$ ipython --no-banner

In [1]: import numpy as np

In [2]: np.set_printoptions(precision=2, suppress=True, linewidth=100, floatmode="fixed")

In [3]: def tidy(a):
   ...:     return np.round(a, 2) + 0
   ...: 

In [4]: mat = np.loadtxt("case16.csv", delimiter=",")

In [5]: print(mat)
[[-1.00  0.00]
 [ 0.00  0.00]]

In [6]: print(mat[:, 1] @ mat[:, 0])
0.0

In [7]: print(tidy(np.linalg.norm(mat, axis=0)))
[1.00 0.00]

In [8]: print(tidy(np.linalg.pinv(mat)))
[[-1.00  0.00]
 [ 0.00  0.00]]

In [9]: print(mat.T @ mat)
[[1.00 0.00]
 [0.00 0.00]]

In [10]: w, evecs = np.linalg.eigh(mat)

In [11]: x0 = np.array([-2, 1])

In [12]: print(x0 @ mat @ x0 / (x0 @ x0), w[0], w[-1])
-0.8 -1.0 0.0

In [13]: print(tidy(np.linalg.eigvalsh(mat[1:, 1:])))
[0.00]

In [14]: print(np.abs(mat).sum(axis=1).max(), np.abs(w).max())
1.0 1.0

In [15]: print((np.sign(evecs[:, -1].round(6)) == np.sign(evecs[0, -1].round(6))).astype(int))
[1 0]

In [16]: U, sigma, Vh = np.linalg.svd(mat)

In [17]: evecs = Vh[:(sigma > 1e-8).sum()]

In [18]: rng = np.random.default_rng(364)

In [19]: x0 = mat[0] + 2 * mat[1] + rng.integers(2) * np.eye(2)[1]

In [20]: print(x0)
[-1.00  1.00]

In [21]: print(tidy(np.linalg.norm(x0 - evecs.T @ evecs @ x0)))
1.0

In [22]: print(np.linalg.matrix_rank(np.vstack([mat, x0])))
2

In [23]: print(np.diag(evecs.T @ evecs))
[1.00 0.00]

In [24]: W2 = np.array([[4, 5, 1], [1, 1, 2]])

In [25]: W0 = rng.normal(size=(12, 2)) @ W2 + np.array([4, 4, 1])

In [26]: print(tidy(W0))
[[-0.68 -1.83 -0.36]
 [10.80 12.38  3.54]
 [ 6.37  7.12  0.49]
 [-4.72 -6.77 -2.08]
 [ 3.08  2.84  0.86]
 [ 0.31 -0.75  1.10]
 [ 6.23  6.24  5.34]
 [ 2.76  2.36  1.39]
 [ 7.79  8.57  3.09]
 [ 9.47 10.56  4.29]
 [ 6.61  6.94  3.86]
 [ 0.00 -1.14  0.92]]

In [27]: D = np.linalg.norm(W0[:, None] - W0[None], axis=-1)

In [28]: print((D + 1e9 * np.eye(12)).round(6).argmin(axis=1))
[11  9  8  0  7 11 10  4 10  1  6  5]

In [29]: print(tidy(np.linalg.norm(W0, axis=1)))
[ 1.98 16.81  9.56  8.51  4.28  1.37 10.31  3.89 11.99 14.82 10.33  1.46]

In [30]: print(tidy(D[:5, :5]))
[[ 0.00 18.68 11.42  6.61  6.12]
 [18.68  0.00  7.53 25.28 12.56]
 [11.42  7.53  0.00 17.95  5.41]
 [ 6.61 25.28 17.95  0.00 12.72]
 [ 6.12 12.56  5.41 12.72  0.00]]

In [31]: print(D[3].round(6).argsort(kind="stable")[:4])
[ 3  0 11  5]

In [32]: print(D.shape)
(12, 12)

In [33]: print(np.linalg.norm(mat, axis=1).argmax())
0

In [34]: print(tidy(np.linalg.norm(mat, axis=0)))
[1.00 0.00]

In [35]: print(mat[0] @ mat[1])
0.0

In [36]: print(tidy(np.linalg.norm(mat[0] - mat[1])))
1.0

In [37]: print(tidy(np.linalg.norm(mat, 1)), tidy(np.linalg.norm(mat, np.inf)))
1.0 1.0

In [38]: np.linalg.norm(mat, axis=2)
AxisError: axis 2 is out of bounds for array of dimension 2


In [39]: Xs = (W0 - W0.mean(axis=0)) / W0.std(axis=0)

In [40]: print(np.argwhere(np.abs(Xs) > 2))
[]

In [41]: coef = np.linalg.lstsq(np.delete(Xs, 1, axis=1), Xs[:, 1])[0]

In [42]: print(np.abs(coef).argmax())
0

In [43]: print(1 - np.var(Xs[:, 1] - np.delete(Xs, 1, axis=1) @ coef))
1.0

In [44]: print(tidy(coef))
[ 1.04 -0.05]

In [45]: M = np.array([[3, 3, 0, 5], [5, 4, 0, 3], [0, 0, 4, 0], [2, 5, 0, 3]])

In [46]: # 2 groups of indices that never mix

In [47]: r0 = np.array([-5, 2, 1, -3])

In [48]: Y = M + np.outer(r0, np.eye(4)[0])

In [49]: print(tidy(np.linalg.det(Y) / np.linalg.det(M)), tidy(1 + np.linalg.solve(M, r0)[0]))
2.63 2.63

In [50]: print(np.linalg.matrix_rank(Y - M))
1

In [51]: print(np.linalg.matrix_rank(np.linalg.inv(Y) - np.linalg.inv(M), tol=1e-8))
1

In [52]: print(tidy(np.linalg.svd(M, compute_uv=False)))
[11.05  4.00  2.13  2.08]

In [53]: print(M - M[0])
[[ 0  0  0  0]
 [ 2  1  0 -2]
 [-3 -3  4 -5]
 [-1  2  0 -2]]

In [54]: np.linalg.rank(M)
AttributeError: module 'numpy.linalg' has no attribute 'rank'


In [55]: print(M.shape)
(4, 4)
